% python3 -q
>>> import numpy as np
>>> np.set_printoptions(suppress=True, linewidth=120)
>>> K = np.load("x.npy")
>>> print(K)
[[ 1.81  3.25 -1.88  3.26 -0.86]
 [ 2.39 -0.52 -4.18  2.77 -2.66]
 [ 3.92 11.91 -0.63  2.77 -3.59]
 [ 0.13 -2.13  1.5   3.44  1.06]
 [ 1.81  2.22 -3.4   1.82  0.29]
 [ 1.6   2.15  1.24  0.43  0.99]
 [ 2.63  3.41 -4.    6.22 -4.88]
 [ 1.35  7.7   5.09 -0.5   3.29]
 [-0.62 -5.78  0.99  4.85  0.91]
 [ 0.83  3.25 -0.14  4.77  0.12]
 [-1.26  2.22  3.7   3.14  5.78]
 [ 0.25 -0.41  6.12 -1.32  4.17]
 [-0.45 -4.43  3.62  2.61  2.12]
 [ 0.26  3.15  0.33  3.84  2.22]
 [ 2.64  4.38 -1.32  2.89 -2.51]
 [ 1.3  -1.76 -2.29  3.69 -1.3 ]
 [ 0.51 -1.49 -1.45  3.01  1.21]
 [ 4.25  0.11 -3.5   1.34 -6.29]
 [ 2.81  5.54 -1.75  3.84 -3.27]
 [ 0.96  3.   -0.95  3.61  0.8 ]
 [ 2.95  4.38  3.13 -0.71 -1.31]
 [ 2.5   1.77 -1.38  1.61 -1.89]
 [ 2.97  4.37  0.59  0.06 -1.48]
 [ 0.89 -0.2  -1.8   4.72 -0.69]
 [-0.67 -5.96 -0.5   2.75  2.95]
 [ 1.82  4.41 -1.84  2.56  0.  ]
 [ 2.07  4.93 -1.87  3.32 -1.08]
 [ 0.11 -5.32 -0.52  0.67  2.8 ]
 [ 1.55  4.42  1.97  0.64  1.48]]
>>> M2 = K / np.linalg.norm(K, axis=1, keepdims=True)
>>> gram = M2 @ M2.T
>>> print(np.round(np.degrees(np.arccos(np.clip(gram[19, 4], -1, 1))), 2))
39.31
>>> print(np.argwhere(np.triu(np.abs(gram) > 0.95, 1)))
[[ 0 25]
 [ 0 26]
 [ 5 28]
 [ 7 28]
 [ 9 19]
 [14 18]
 [14 26]
 [18 26]
 [24 27]
 [25 26]]
>>> print(np.round(np.linalg.norm(M2, axis=1), 2))
[1. 1. 1. 1. 1. 1. 1. 1. 1. 1. 1. 1. 1. 1. 1. 1. 1. 1. 1. 1. 1. 1. 1. 1. 1. 1. 1. 1. 1.]
>>> print((gram - 2 * np.eye(29)).round(6).argmax(axis=1))
[26 15 22  8  0 28 21 28  3 19 13 10  3 19 18 23 23  1 14  9 22 14  2 15 27 26 25 24  5]
